$ python -q
>>> import numpy as np
>>> np.set_printoptions(precision=3, suppress=True, linewidth=140)
>>> basis = np.array([[8, 0, 3, 1, 6, 1, 5, 4, 4, 4, 9], [1, 9, 9, 8, 8, 2, 1, 1, 7, 6, 6]])
>>> mat = np.repeat(basis, 20 // 2, axis=0)
>>> rng = np.random.default_rng(594)
>>> mat = mat + 0.02 * rng.normal(size=mat.shape)
>>> mat
array([[ 8.006,  0.024,  3.015,  0.984,  5.996,  0.958,  5.007,  3.988,  3.992,  3.987,  8.996],
       [ 7.991, -0.057,  2.949,  0.994,  5.984,  1.011,  5.01 ,  4.058,  3.983,  3.968,  8.993],
       [ 7.973,  0.047,  3.001,  1.026,  6.025,  1.009,  4.957,  3.992,  3.969,  4.043,  8.984],
       [ 8.006, -0.018,  3.019,  1.012,  6.021,  0.999,  5.021,  4.003,  3.986,  4.006,  8.978],
       [ 7.988,  0.015,  2.987,  1.043,  6.012,  0.97 ,  4.997,  4.028,  4.028,  3.996,  9.004],
       [ 8.002,  0.013,  3.015,  1.01 ,  6.038,  1.023,  5.04 ,  4.002,  3.988,  3.975,  9.015],
       [ 8.042, -0.014,  2.987,  0.978,  5.992,  0.986,  5.003,  4.032,  4.013,  3.969,  9.03 ],
       [ 8.   , -0.02 ,  2.978,  1.025,  5.994,  0.995,  5.003,  4.015,  4.003,  4.021,  8.985],
       [ 7.984,  0.025,  3.   ,  0.964,  6.007,  1.02 ,  5.023,  4.025,  4.007,  4.029,  9.015],
       [ 8.031, -0.008,  2.981,  0.986,  5.997,  1.011,  4.994,  3.963,  4.001,  3.985,  9.009],
       [ 1.002,  8.965,  9.026,  7.969,  7.961,  1.999,  0.989,  1.002,  6.996,  6.016,  5.998],
       [ 0.971,  9.02 ,  8.99 ,  7.998,  7.995,  2.007,  1.004,  0.977,  7.001,  5.981,  5.991],
       [ 0.969,  8.982,  9.012,  7.987,  8.025,  2.014,  1.019,  1.   ,  6.985,  5.978,  6.012],
       [ 1.006,  9.027,  8.962,  8.023,  7.975,  1.987,  0.98 ,  1.003,  6.997,  6.008,  5.966],
       [ 1.02 ,  8.981,  8.99 ,  7.981,  7.962,  2.027,  0.998,  0.994,  6.999,  6.01 ,  5.996],
       [ 0.978,  9.002,  9.012,  8.026,  7.993,  1.983,  0.979,  1.001,  6.989,  5.997,  6.026],
       [ 0.999,  8.996,  8.981,  8.006,  8.012,  1.996,  1.038,  0.985,  6.999,  5.983,  6.013],
       [ 0.993,  9.012,  8.973,  8.011,  8.006,  2.   ,  0.969,  1.005,  6.992,  6.01 ,  5.988],
       [ 1.039,  8.979,  9.021,  7.996,  7.994,  2.028,  0.977,  1.039,  6.987,  6.041,  6.014],
       [ 1.024,  9.033,  8.996,  8.003,  8.022,  1.982,  0.981,  0.977,  7.005,  5.987,  6.017]])
>>> np.count_nonzero(mat)
np.int64(220)
>>> np.linalg.svd(mat, compute_uv=False)
array([75.032, 34.643,  0.126,  0.111,  0.106,  0.085,  0.071,  0.068,  0.061,  0.046,  0.031])
>>> mat.shape
(20, 11)
>>> mat[:, 11]
Traceback (most recent call last):
  File "<python-input-10>", line 1, in <module>
    mat[:, 11]
    ~~~^^^^^^^
IndexError: index 11 is out of bounds for axis 1 with size 11
>>> mat.mean(axis=0)
array([4.501, 4.5  , 5.995, 4.501, 7.001, 1.5  , 2.999, 2.504, 5.496, 4.999, 7.502])
